$ python3 -q
>>> import numpy as np
>>> from numpy import linalg as LA
>>> np.set_printoptions(precision=3, suppress=True, linewidth=120, legacy="1.25")
>>> def rnd(a):
...     return np.round(a, 3) + 0
... 
>>> E = np.load("run18.npy")
>>> E
array([[ 3.051, 10.063,  2.155],
       [ 2.393, 11.449, -0.634],
       [ 1.937, 10.12 , -1.25 ],
       [ 2.327,  8.834, -1.843],
       [ 3.963, 10.228,  0.784],
       [ 2.832,  7.562, -0.573],
       [ 2.741,  9.289,  2.201],
       [ 2.539,  9.198,  0.535],
       [ 2.605,  9.79 ,  0.791],
       [ 4.361,  9.874,  1.386],
       [ 3.802,  9.299, -1.912],
       [ 3.667, 10.098,  0.658],
       [ 2.68 ,  7.363,  0.227],
       [ 2.5  ,  9.439, -0.961],
       [ 2.078, 10.647,  1.041],
       [ 2.168,  8.256, -0.457],
       [ 2.289,  9.524, -0.033],
       [ 6.093,  9.061,  0.299],
       [ 4.647,  9.601, -0.506],
       [ 2.758, 10.512,  1.686],
       [ 1.618, 10.399,  1.253],
       [ 3.129,  9.42 ,  0.436],
       [ 3.889,  8.97 , -0.327],
       [ 2.934, 11.233, -0.066]])
>>> basis = E[[10, 6]].astype(float)
>>> for _ in range(7):
...     lab = LA.norm(E[:, None] - basis, axis=-1).argmin(axis=1)
...     basis = np.array([E[lab == j].mean(axis=0) for j in range(2)])
... 
>>> lab
array([1, 1, 0, 0, 1, 0, 1, 1, 1, 1, 0, 1, 0, 0, 1, 0, 0, 0, 0, 1, 1, 1, 0, 1])
>>> rnd(basis[1] - basis[0])
array([-0.286,  1.258,  1.607])
>>> np.bincount(lab)
array([11, 13])
>>> rnd(basis)
array([[ 3.197,  8.912, -0.667],
       [ 2.911, 10.169,  0.94 ]])
>>> P = E @ LA.solve(E.T @ E, E.T)
>>> rnd(LA.eigvalsh(P))
array([0., 0., 0., 0., 0., 0., 0., 0., 0., 0., 0., 0., 0., 0., 0., 0., 0., 0., 0., 0., 0., 1., 1., 1.])
>>> data = np.load("out7.npy")
>>> data
array([[ 9,  7,  0,  0],
       [ 7, 11,  3,  3],
       [ 0,  3,  5,  5],
       [ 0,  3,  5,  5]])
>>> left, sigma, VT = LA.svd(data)
>>> V = VT[:(sigma > 1e-8).sum()]
>>> rng = np.random.default_rng(3078)
>>> vec = data[3] + -1 * data[0] + rng.integers(2) * np.eye(4)[3]
>>> vec
array([-9., -4.,  5.,  6.])
>>> rnd(V.T @ V)
array([[1. , 0. , 0. , 0. ],
       [0. , 1. , 0. , 0. ],
       [0. , 0. , 0.5, 0.5],
       [0. , 0. , 0.5, 0.5]])
>>> LA.matrix_rank(np.vstack([data, vec]))
4
>>> M = np.load("data.npy")
>>> rnd(M)
array([[0.949, 0.219],
       [0.219, 0.051]])
>>> np.count_nonzero(M)
4
>>> rnd(LA.norm(M))
1.0
>>> LA.matrix_rank(M)
1
>>> np.unravel_index(np.abs(M).argmax(), M.shape)
(0, 0)
>>> rnd(np.diff(M, axis=0))
array([[-0.73 , -0.169]])
>>> rnd(M.mean(axis=0))
array([0.584, 0.135])
>>> rnd(np.abs(M).max())
0.949
>>> M.shape
(2, 2)
>>> rnd(M.sum(axis=0))
array([1.169, 0.27 ])
>>> [round(float(x), 3) for x in LA.svd(M, compute_uv=False)[:3]]
[1.0, 0.0]
>>> left, sigma, VT = LA.svd(M)
>>> rnd(sigma)
array([1., 0.])
>>> B = left[:, :1] @ np.diag(sigma[:1]) @ VT[:1]
>>> rnd(B)
array([[0.949, 0.219],
       [0.219, 0.051]])
>>> rnd(LA.norm(M - B) / LA.norm(M))
0.0
>>> rnd(np.abs(M - B).max())
0.0
>>> rnd(LA.norm(M - B, 2)), rnd(sigma[1])
(0.0, 0.0)
>>> vec = np.array([2, 6])
>>> rnd((vec - M @ vec) @ (M @ vec))
0.0
>>> rnd(LA.eigvalsh(2 * M - np.eye(2)))
array([-1.,  1.])
>>> rnd(np.eye(2) - M)
array([[ 0.051, -0.219],
       [-0.219,  0.949]])
>>> P = np.triu(np.array([[3, 2], [-1, 1]]), 1) + np.eye(2)
>>> B = P @ M @ LA.inv(P)
>>> rnd(LA.det(B))
0.0
>>> A = np.load("arr.npy")
>>> A
array([[1, 0, 0, 0],
       [3, 1, 0, 0],
       [3, 3, 1, 0],
       [2, 0, 0, 1]])
>>> # triangular
>>> LA.matrix_power(A - np.diag(np.diag(A)), 4)
array([[0, 0, 0, 0],
       [0, 0, 0, 0],
       [0, 0, 0, 0],
       [0, 0, 0, 0]])
>>> B = LA.inv(A)
>>> rnd(LA.slogdet(A)[0])
1.0
>>> A @ B
array([[1., 0., 0., 0.],
       [0., 1., 0., 0.],
       [0., 0., 1., 0.],
       [0., 0., 0., 1.]])
>>> (np.abs(B) > 1e-9).astype(int)
array([[1, 0, 0, 0],
       [1, 1, 0, 0],
       [1, 1, 1, 0],
       [1, 0, 0, 1]])
>>> rnd(LA.det(A) * LA.det(B))
1.0
>>> rnd(LA.det(A) * B)
array([[ 1.,  0.,  0.,  0.],
       [-3.,  1.,  0.,  0.],
       [ 6., -3.,  1.,  0.],
       [-2.,  0.,  0.,  1.]])
>>> np.allclose(B, A.T)
False
>>> evals, V = LA.eig(A)
>>> A @ V[:, 0] - evals[0] * V[:, 0]
array([0., 0., 0., 0.])
>>> lab = rng.permutation(4)
>>> lab
array([1, 0, 2, 3])
>>> B = A[lab][:, lab]
>>> B
array([[1, 3, 0, 0],
       [0, 1, 0, 0],
       [3, 3, 1, 0],
       [0, 2, 0, 1]])
>>> np.allclose(B, A)
False
>>> X = np.loadtxt("x.csv", delimiter=",")
>>> X
array([[ 3.474, -1.603,  3.   ],
       [ 4.56 , -5.069,  3.   ],
       [-4.939, -3.11 ,  3.   ],
       [ 0.147, -4.253,  3.   ],
       [ 1.305, -0.175,  3.   ],
       [-2.024,  0.352,  3.   ],
       [-3.558, -2.445,  3.   ],
       [ 1.825,  1.027,  3.   ],
       [ 2.247,  2.367,  3.   ],
       [ 4.354,  6.31 ,  3.   ],
       [-1.865, -3.249,  3.   ],
       [ 1.197, -0.073,  3.   ],
       [-3.251, -9.826,  3.   ],
       [ 0.557, -3.905,  3.   ],
       [-4.743, -5.089,  3.   ],
       [ 0.896, -5.165,  3.   ]])
>>> X.shape
(16, 3)
>>> rnd(X.sum(axis=0))
array([  0.182, -33.906,  48.   ])
>>> vec = np.array([0, 0, 2])
>>> y = X @ vec
>>> rnd(LA.solve(X.T @ X, X.T @ y))
array([0., 0., 2.])
>>> rnd(LA.pinv(X) @ X)
array([[1., 0., 0.],
       [0., 1., 0.],
       [0., 0., 1.]])
>>> y
array([6., 6., 6., 6., 6., 6., 6., 6., 6., 6., 6., 6., 6., 6., 6., 6.])
>>> rnd(LA.lstsq(X, y)[0])
array([0., 0., 2.])
>>> y = y + 0.02 * rng.normal(size=16)
>>> rnd(y)
array([6.005, 5.999, 6.018, 5.981, 6.013, 5.983, 6.036, 5.987, 5.999, 6.016, 6.002, 5.996, 6.016, 5.991, 5.98 , 6.002])
>>> coef, *_ = LA.lstsq(X, y)
>>> rnd(coef)
array([-0.001,  0.   ,  2.001])
>>> def softmax(z):
...     e = np.exp(z - z.max(axis=-1, keepdims=True))
...     return e / e.sum(axis=-1, keepdims=True)
... 
>>> rnd(softmax(X[11] + 2))
array([0.136, 0.038, 0.826])
>>> att = X @ X.T / np.sqrt(3)
>>> softmax(att).round(6).argmax(axis=1)
array([ 1,  1, 12, 12,  1,  2, 12,  9,  9,  9, 12,  1, 12, 12, 12, 12])
>>> B = np.c_[X[:, :1] @ np.array([[-1]]), np.array([5, 5, 0, -8, 4, -5, -4, -4, -9, 0, 9, -7, -3, 4, -7, 1])]
>>> B
array([[-3.474,  5.   ],
       [-4.56 ,  5.   ],
       [ 4.939,  0.   ],
       [-0.147, -8.   ],
       [-1.305,  4.   ],
       [ 2.024, -5.   ],
       [ 3.558, -4.   ],
       [-1.825, -4.   ],
       [-2.247, -9.   ],
       [-4.354,  0.   ],
       [ 1.865,  9.   ],
       [-1.197, -7.   ],
       [ 3.251, -3.   ],
       [-0.557,  4.   ],
       [ 4.743, -7.   ],
       [-0.896,  1.   ]])
>>> LA.matrix_rank(np.c_[X, B])
4
>>> rnd(LA.lstsq(X, B[:, 0])[0])
array([-1.,  0.,  0.])
>>> K = np.load("a.npy")
>>> K
array([[3, 1, 0],
       [0, 1, 2],
       [3, 3, 4]])
>>> # rank 2
>>> np.abs(np.diag(LA.qr(K)[1])) > 1e-9
array([ True,  True, False])
>>> np.allclose(K[:-1].T @ LA.lstsq(K[:-1].T, K[-1])[0], K[-1])
True
>>> rnd(K @ LA.pinv(K) @ K)
array([[3., 1., 0.],
       [0., 1., 2.],
       [3., 3., 4.]])
>>> feats = np.load("mat.npy")
>>> feats
array([[1, 0, 0],
       [0, 1, 0],
       [0, 0, 1]])
>>> vec = np.array([1, 3, 3])
>>> y = feats @ vec
>>> y
array([1, 3, 3])
>>> rnd(LA.solve(feats, y))
array([1., 3., 3.])
>>> rnd(LA.solve(feats, feats[:, 0]))
array([1., 0., 0.])
>>> rnd(LA.solve(feats.T, feats[0]))
array([1., 0., 0.])
>>> evals, V = LA.eig(feats)
>>> np.prod(evals)
1.0
>>> rnd(np.sort(LA.eigvals(LA.inv(feats))))
array([1., 1., 1.])
>>> evals
array([1., 1., 1.])
>>> arr = np.load("m.npy")
>>> arr
array([[ 0, -5,  0],
       [ 0,  0, -1],
       [-4,  0,  0]])
>>> evals, V = LA.eigh(M)
>>> vec = np.array([1, -3])
>>> rnd(V * np.maximum(evals, 0) @ V.T)
array([[0.949, 0.219],
       [0.219, 0.051]])
>>> rnd(np.abs(M).sum(axis=1).max()), rnd(np.abs(evals).max())
(1.169, 1.0)
>>> rnd(LA.eigvalsh(M[1:, 1:]))
array([0.051])
>>> (np.sign(V[:, -1].round(6)) == np.sign(V[0, -1].round(6))).astype(int)
array([1, 1])
>>> rnd(LA.pinv(arr))
array([[ 0.  ,  0.  , -0.25],
       [-0.2 ,  0.  ,  0.  ],
       [ 0.  , -1.  ,  0.  ]])
>>> rnd(LA.svd(arr, compute_uv=False))
array([5., 4., 1.])
>>> arr.T @ arr
array([[16,  0,  0],
       [ 0, 25,  0],
       [ 0,  0,  1]])
>>> B = E + rng.integers(-2, 3, (24, 1)) @ rng.integers(-2, 3, (1, 3))
>>> rnd(B)
array([[ 1.051, 14.063,  0.155],
       [ 2.393, 11.449, -0.634],
       [ 0.937, 12.12 , -2.25 ],
       [ 0.327, 12.834, -3.843],
       [ 4.963,  8.228,  1.784],
       [ 3.832,  5.562,  0.427],
       [ 0.741, 13.289,  0.201],
       [ 4.539,  5.198,  2.535],
       [ 0.605, 13.79 , -1.209],
       [ 4.361,  9.874,  1.386],
       [ 5.802,  5.299,  0.088],
       [ 1.667, 14.098, -1.342],
       [ 2.68 ,  7.363,  0.227],
       [ 3.5  ,  7.439,  0.039],
       [ 3.078,  8.647,  2.041],
       [ 3.168,  6.256,  0.543],
       [ 0.289, 13.524, -2.033],
       [ 5.093, 11.061, -0.701],
       [ 2.647, 13.601, -2.506],
       [ 2.758, 10.512,  1.686],
       [ 0.618, 12.399,  0.253],
       [ 2.129, 11.42 , -0.564],
       [ 1.889, 12.97 , -2.327],
       [ 4.934,  7.233,  1.934]])
>>> LA.matrix_rank(B - E, tol=1e-8)
1
>>> rnd(LA.svd(B - E, compute_uv=False))
array([17.833,  0.   ,  0.   ])
>>> rnd(B - E)
array([[-2.,  4., -2.],
       [ 0.,  0.,  0.],
       [-1.,  2., -1.],
       [-2.,  4., -2.],
       [ 1., -2.,  1.],
       [ 1., -2.,  1.],
       [-2.,  4., -2.],
       [ 2., -4.,  2.],
       [-2.,  4., -2.],
       [ 0.,  0.,  0.],
       [ 2., -4.,  2.],
       [-2.,  4., -2.],
       [ 0.,  0.,  0.],
       [ 1., -2.,  1.],
       [ 1., -2.,  1.],
       [ 1., -2.,  1.],
       [-2.,  4., -2.],
       [-1.,  2., -1.],
       [-2.,  4., -2.],
       [ 0.,  0.,  0.],
       [-1.,  2., -1.],
       [-1.,  2., -1.],
       [-2.,  4., -2.],
       [ 2., -4.,  2.]])
